% ipython --no-banner

In [1]: import numpy as np

In [2]: np.set_printoptions(precision=2, suppress=True, linewidth=100, floatmode="fixed")

In [3]: B = np.array([[0], [3], [-2], [0], [-1], [1], [-2]])

In [4]: Z = np.array([[-3, 3, 2, 1, -1, -3]])

In [5]: rng = np.random.default_rng(10287)

In [6]: feats = B @ Z + 0.05 * rng.normal(size=(7, 6))

In [7]: feats
Out[7]: 
array([[ 0.01,  0.05, -0.09, -0.02,  0.01, -0.02],
       [-9.02,  8.93,  5.93,  3.01, -2.98, -9.02],
       [ 6.05, -5.99, -4.11, -2.00,  1.96,  6.05],
       [-0.02,  0.05,  0.02,  0.05,  0.02, -0.02],
       [ 2.93, -2.97, -2.03, -1.03,  1.04,  3.01],
       [-2.94,  3.01,  2.00,  0.99, -0.96, -3.06],
       [ 5.98, -6.00, -4.00, -2.00,  2.00,  6.08]])

In [8]: Uu, sv, vt = np.linalg.svd(feats)

In [9]: np.argmax(sv[:-1] / (sv[1:] + 1e-6)) + 1
Out[9]: np.int64(1)

In [10]: B = Uu[:, :1] @ np.diag(sv[:1]) @ vt[:1]

In [11]: np.round(np.linalg.norm(feats - B) / np.linalg.norm(feats), 2)
Out[11]: np.float64(0.01)

In [12]: np.linalg.matrix_rank(feats, rtol=0.05)
Out[12]: np.int64(1)

In [13]: round(np.linalg.norm(feats - B, 2), 2), np.round(sv[1], 2)
Out[13]: (np.float64(0.15), np.float64(0.15))

In [14]: B.round(2) + 0
Out[14]: 
array([[ 0.00,  0.00,  0.00,  0.00,  0.00,  0.00],
       [-8.97,  8.93,  5.99,  3.00, -2.97, -9.04],
       [ 6.04, -6.01, -4.03, -2.02,  2.00,  6.08],
       [-0.03,  0.03,  0.02,  0.01, -0.01, -0.03],
       [ 2.98, -2.97, -1.99, -1.00,  0.99,  3.00],
       [-3.00,  2.98,  2.00,  1.00, -0.99, -3.02],
       [ 6.01, -5.98, -4.01, -2.01,  1.99,  6.05]])

In [15]: z = rng.integers(0, 2, 5)

In [16]: data = np.triu((z[:, None] == z) & (rng.random((5, 5)) < 0.8), 1).astype(int)

In [17]: data += data.T

In [18]: data
Out[18]: 
array([[0, 0, 0, 1, 1],
       [0, 0, 0, 1, 1],
       [0, 0, 0, 0, 0],
       [1, 1, 0, 0, 1],
       [1, 1, 0, 1, 0]])

In [19]: [round(float(np.linalg.det(data[:i, :i])), 2) + 0 for i in range(1, 6)]
Out[19]: [0.0, 0.0, 0.0, 0.0, 0.0]

In [20]: np.all(np.linalg.eigvalsh(data) > 0)
Out[20]: np.False_

In [21]: round(np.linalg.eigvalsh(data).min(), 2)
Out[21]: np.float64(-1.56)

In [22]: evals, V = np.linalg.eigvalsh(data)
ValueError: too many values to unpack (expected 2)


In [23]: evals, V = np.linalg.eigh(data)

In [24]: np.round(V.T @ V, 2) + 0
Out[24]: 
array([[1.00, 0.00, 0.00, 0.00, 0.00],
       [0.00, 1.00, 0.00, 0.00, 0.00],
       [0.00, 0.00, 1.00, 0.00, 0.00],
       [0.00, 0.00, 0.00, 1.00, 0.00],
       [0.00, 0.00, 0.00, 0.00, 1.00]])

In [25]: np.abs(V[:, -1])
Out[25]: array([0.44, 0.44, 0.00, 0.56, 0.56])

In [26]: np.linalg.eigvalsh(data + 4 * np.eye(5))
Out[26]: array([2.44, 3.00, 4.00, 4.00, 6.56])

In [27]: round(float(evals.sum()), 2), np.trace(data)
Out[27]: (-0.0, np.int64(0))

In [28]: np.round(V.T @ data @ V, 2) + 0
Out[28]: 
array([[-1.56,  0.00,  0.00,  0.00,  0.00],
       [ 0.00, -1.00,  0.00,  0.00,  0.00],
       [ 0.00,  0.00,  0.00,  0.00,  0.00],
       [ 0.00,  0.00,  0.00,  0.00,  0.00],
       [ 0.00,  0.00,  0.00,  0.00,  2.56]])

In [29]: arr = np.load("arr.npy")

In [30]: arr
Out[30]: 
array([[-2.91, -1.33, -1.35,  4.02,  0.09,  4.63,  4.95],
       [-3.36, -2.28, -0.45,  4.13, -0.08,  4.66,  5.15],
       [-3.18, -1.82, -0.71,  4.37,  0.42,  4.99,  4.96],
       [-3.31, -1.93, -1.46,  3.82,  0.33,  5.40,  5.50],
       [-2.85, -2.20, -1.37,  3.83, -0.46,  4.85,  5.22],
       [-3.04, -1.99, -1.29,  4.07, -0.07,  5.14,  4.86],
       [-2.76, -2.28, -1.28,  3.92, -0.32,  4.89,  5.04],
       [-2.99, -2.91, -0.88,  4.14,  0.62,  4.98,  4.88],
       [-3.65,  1.98, -5.42,  3.03, -3.90,  1.94, -2.35],
       [-3.86,  2.54, -4.68,  2.76, -4.16,  2.20, -2.46],
       [-3.91,  1.94, -4.97,  3.09, -4.01,  1.85, -1.65],
       [-4.36,  2.11, -4.22,  2.56, -3.94,  1.85, -2.07],
       [-3.59,  1.34, -5.07,  2.67, -3.90,  2.40, -1.71],
       [-4.14,  1.69, -4.73,  3.47, -4.06,  1.82, -2.21],
       [-3.81,  2.05, -5.17,  2.66, -4.11,  2.14, -2.32],
       [-3.56,  1.69, -4.81,  2.96, -3.86,  1.92, -1.99]])

In [31]: np.linalg.matrix_rank(arr, rtol=0.1)
Out[31]: np.int64(2)

In [32]: np.abs(np.linalg.svd(arr)[2][-1])
Out[32]: array([0.55, 0.13, 0.39, 0.27, 0.36, 0.51, 0.24])

In [33]: [round(float(x), 2) for x in np.linalg.svd(arr, compute_uv=False)[:3]]
Out[33]: [28.63, 20.86, 1.57]

In [34]: np.linalg.cond(arr) > 100
Out[34]: np.False_

In [35]: np.argsort(-np.linalg.norm(arr, axis=0).round(6), kind="stable")[:3]
Out[35]: array([6, 5, 2])

In [36]: Xs = (arr - arr.mean(axis=0)) / arr.std(axis=0)

In [37]: np.argwhere(np.abs(Xs) > 2)
Out[37]: array([], shape=(0, 2), dtype=int64)

In [38]: Xs.std(axis=0)
Out[38]: array([1.00, 1.00, 1.00, 1.00, 1.00, 1.00, 1.00])

In [39]: beta = np.linalg.lstsq(np.delete(Xs, 0, axis=1), Xs[:, 0])[0]

In [40]: print(beta)
[-0.81 -1.38  0.04  0.04  0.23  1.12]

In [41]: O, V = np.linalg.qr(arr[:, :3])[0], np.linalg.qr(arr[:, 3:])[0]

In [42]: sv = np.linalg.svd(O.T @ V, compute_uv=False)

In [43]: (sv > 0.9).sum()
Out[43]: np.int64(2)

In [44]: print(np.degrees(np.arccos(sv.clip(0, 1))))
[ 2.75  8.48 77.11]

In [45]: sv
Out[45]: array([1.00, 0.99, 0.22])

In [46]: K = np.loadtxt("w.csv", delimiter=",")

In [47]: K
Out[47]: 
array([[  1.46,  18.81,  12.51,  24.69, -17.20,   4.51, -16.09,   3.56, -27.26, -25.32,   1.97],
       [  1.31,  17.96,  12.52,  25.33, -16.38,   1.46, -14.11,   4.65, -27.36, -25.38,   5.05],
       [-17.04, -25.32, -14.52, -14.36,   8.66, -28.60,  -5.29, -17.15,   9.40,   8.41,   9.52],
       [-18.21, -22.46, -16.10, -14.08,   7.42, -31.31,  -5.22, -21.44,   7.61,   6.91,  11.92],
       [  0.86,  17.10,  10.90,  24.42, -14.73,   2.71, -15.48,   2.97, -27.96, -26.83,   5.09],
       [-16.83, -23.17, -15.55, -13.56,   9.67, -28.50,  -6.21, -19.68,   7.12,   6.46,  11.60],
       [-14.43,   6.28, -30.29,   8.34,  19.18, -14.16, -17.63,  -9.93,  -0.17,  -1.30,  -5.70],
       [-18.97, -24.41, -14.47, -12.99,   7.85, -28.87,  -6.62, -18.80,   8.46,   7.44,  10.53],
       [  0.30,  16.09,  12.13,  24.14, -16.61,   4.06, -13.84,   2.38, -28.15, -25.53,   4.51],
       [-17.50, -23.35, -16.07, -15.15,   7.80, -30.51,  -6.90, -20.16,   8.66,  10.89,   8.86],
       [-12.86,   5.06, -31.15,  11.26,  20.94, -14.65, -17.20,  -9.52,  -0.08,  -3.53,  -7.63]])

In [48]: B = np.array([[1, 1, -1],
    ...:     [-1, -1, -1],
    ...:     [-1, -1, -1],
    ...:     [0, -1, 2],
    ...:     [1, -1, -1],
    ...:     [2, -1, -2],
    ...:     [0, 0, -1],
    ...:     [-2, 2, 2],
    ...:     [-2, -1, -2],
    ...:     [0, 2, -1],
    ...:     [1, 2, 2]])

In [49]: np.einsum("ij,ij->i", K, K)
Out[49]: 
array([3097.88, 3032.00, 2813.28, 3063.55, 3008.58, 2804.39, 2246.71, 2864.00, 2942.98, 3057.06,
       2398.35])

In [50]: np.linalg.matrix_rank(K @ B)
Out[50]: np.int64(3)

In [51]: np.einsum("ij,ij->", K, B)
ValueError: operands could not be broadcast together with remapped shapes [original->remapped]: (11,11)->(11,11) (11,3)->(11,3) 


In [52]: print(np.vstack([K, B.T]).shape)
(14, 11)

In [53]: np.einsum("ij->j", K)
Out[53]: 
array([-111.91,  -37.41,  -90.09,   48.04,   16.60, -163.86, -124.59, -103.12,  -69.73,  -67.78,
         55.72])

In [54]: x = np.array([6, -9, -4, -3, -9, 0, 2, -6, -6, -2, -6])

In [55]: K @ np.eye(11)[6]
Out[55]: array([-16.09, -14.11,  -5.29,  -5.22, -15.48,  -6.21, -17.63,  -6.62, -13.84,  -6.90, -17.20])

In [56]: (K * x).sum(axis=1)
Out[56]: 
array([  19.00,   -3.93,  110.84,  119.94,    9.07,  103.82, -157.44,  102.81,   36.48,  124.94,
       -144.30])

In [57]: print(K @ np.ones(11))
[-18.36 -14.95 -86.29 -94.96 -20.95 -88.65 -59.81 -90.85 -20.52 -93.43 -59.36]

In [58]: np.linalg.norm(K @ x) <= np.linalg.norm(K, 2) * np.linalg.norm(x) + 1e-9
Out[58]: np.True_

In [59]: (K @ x).argmax()
Out[59]: np.int64(9)

In [60]: np.sign((K @ x).round(6))
Out[60]: array([ 1.00, -1.00,  1.00,  1.00,  1.00,  1.00, -1.00,  1.00,  1.00,  1.00, -1.00])

In [61]: K @ x
Out[61]: 
array([  19.00,   -3.93,  110.84,  119.94,    9.07,  103.82, -157.44,  102.81,   36.48,  124.94,
       -144.30])

In [62]: J = np.loadtxt("dump.csv", delimiter=",")

In [63]: J
Out[63]: 
array([[ 3.00, -5.00, -4.00, -4.00,  2.00, -3.00, -4.00,  0.00,  0.00,  0.00],
       [ 2.00,  5.00,  2.00, -2.00, -3.00,  5.00, -4.00,  0.00,  0.00,  0.00],
       [-2.00, -4.00, -2.00,  4.00,  3.00, -2.00,  2.00,  0.00,  0.00,  0.00],
       [ 2.00,  1.00, -4.00,  5.00,  5.00, -4.00, -4.00,  0.00,  0.00,  0.00],
       [ 1.00, -3.00,  0.00, -4.00,  4.00, -1.00,  4.00,  0.00,  0.00,  0.00],
       [ 0.00,  5.00, -4.00,  2.00, -5.00, -5.00,  2.00,  0.00,  0.00,  0.00],
       [-2.00,  4.00,  2.00,  4.00,  3.00,  0.00, -2.00,  0.00,  0.00,  0.00],
       [ 0.00,  0.00,  0.00,  0.00,  0.00,  0.00,  0.00,  2.00, -2.00,  1.00],
       [ 0.00,  0.00,  0.00,  0.00,  0.00,  0.00,  0.00,  1.00,  2.00, -2.00],
       [ 0.00,  0.00,  0.00,  0.00,  0.00,  0.00,  0.00,  0.00,  0.00, -1.00]])

In [64]: f = np.array([4, 5, 1, 0, 4, 0, 5, 5, -4, -5])

In [65]: B = J + np.outer(f, np.eye(10)[6])

In [66]: B
Out[66]: 
array([[ 3.00, -5.00, -4.00, -4.00,  2.00, -3.00,  0.00,  0.00,  0.00,  0.00],
       [ 2.00,  5.00,  2.00, -2.00, -3.00,  5.00,  1.00,  0.00,  0.00,  0.00],
       [-2.00, -4.00, -2.00,  4.00,  3.00, -2.00,  3.00,  0.00,  0.00,  0.00],
       [ 2.00,  1.00, -4.00,  5.00,  5.00, -4.00, -4.00,  0.00,  0.00,  0.00],
       [ 1.00, -3.00,  0.00, -4.00,  4.00, -1.00,  8.00,  0.00,  0.00,  0.00],
       [ 0.00,  5.00, -4.00,  2.00, -5.00, -5.00,  2.00,  0.00,  0.00,  0.00],
       [-2.00,  4.00,  2.00,  4.00,  3.00,  0.00,  3.00,  0.00,  0.00,  0.00],
       [ 0.00,  0.00,  0.00,  0.00,  0.00,  0.00,  5.00,  2.00, -2.00,  1.00],
       [ 0.00,  0.00,  0.00,  0.00,  0.00,  0.00, -4.00,  1.00,  2.00, -2.00],
       [ 0.00,  0.00,  0.00,  0.00,  0.00,  0.00, -5.00,  0.00,  0.00, -1.00]])

In [67]: O, V = np.linalg.qr(B[:, :2])[0], np.linalg.qr(B[:, 2:])[0]

In [68]: sv = np.linalg.svd(O.T @ V, compute_uv=False)

In [69]: (sv > 0.9).sum()
Out[69]: np.int64(1)

In [70]: X = np.load("run8.npy")

In [71]: print(X)
[[-2.33 -1.55  0.00 -0.91 -0.58]
 [-2.74  0.53  0.00 -0.86 -0.71]
 [ 0.17 -2.99  0.00 -0.21  0.08]
 [-1.28 -2.62  0.00 -0.65 -0.29]
 [-2.75  0.42  0.00 -0.87 -0.71]
 [ 2.15 -1.93  0.00  0.54  0.58]
 [-2.57 -1.05  0.00 -0.94 -0.65]
 [ 2.11 -1.99  0.00  0.52  0.57]
 [ 0.89  2.81  0.00  0.54  0.19]
 [-1.28 -2.62  0.00 -0.65 -0.29]
 [ 1.08 -2.78  0.00  0.11  0.32]
 [-1.04  2.80  0.00 -0.10 -0.30]
 [ 2.20  1.76  0.00  0.88  0.54]
 [-0.38 -2.95  0.00 -0.39 -0.06]
 [-2.76  0.21  0.00 -0.90 -0.71]
 [-2.74 -0.37  0.00 -0.94 -0.70]
 [-1.37 -2.56  0.00 -0.68 -0.32]
 [-1.21 -2.66  0.00 -0.63 -0.27]
 [ 1.92 -2.20  0.00  0.44  0.52]
 [ 1.99 -2.12  0.00  0.47  0.54]
 [ 2.21 -1.85  0.00  0.57  0.59]
 [ 0.12 -2.99  0.00 -0.22  0.07]
 [-0.01 -2.99  0.00 -0.27  0.04]
 [-2.30 -1.61  0.00 -0.90 -0.57]
 [-2.53 -1.16  0.00 -0.94 -0.63]
 [ 2.23  1.72  0.00  0.89  0.55]]

In [72]: r = np.linalg.matrix_rank(X)

In [73]: r
Out[73]: np.int64(2)

In [74]: N = np.linalg.svd(X)[2][r:].T

In [75]: [int(np.linalg.matrix_rank(X[:i])) for i in range(1, len(X) + 1)]
Out[75]: [1, 2, 2, 2, 2, 2, 2, 2, 2, 2, 2, 2, 2, 2, 2, 2, 2, 2, 2, 2, 2, 2, 2, 2, 2, 2]

In [76]: np.round(N @ N.T, 2) + 0
Out[76]: 
array([[ 0.15,  0.02,  0.00, -0.28, -0.22],
       [ 0.02,  0.01,  0.00, -0.08,  0.02],
       [ 0.00,  0.00,  1.00,  0.00,  0.00],
       [-0.28, -0.08,  0.00,  0.90, -0.07],
       [-0.22,  0.02,  0.00, -0.07,  0.94]])

In [77]: np.allclose(X @ N, 0)
Out[77]: True

In [78]: N.shape
Out[78]: (5, 3)
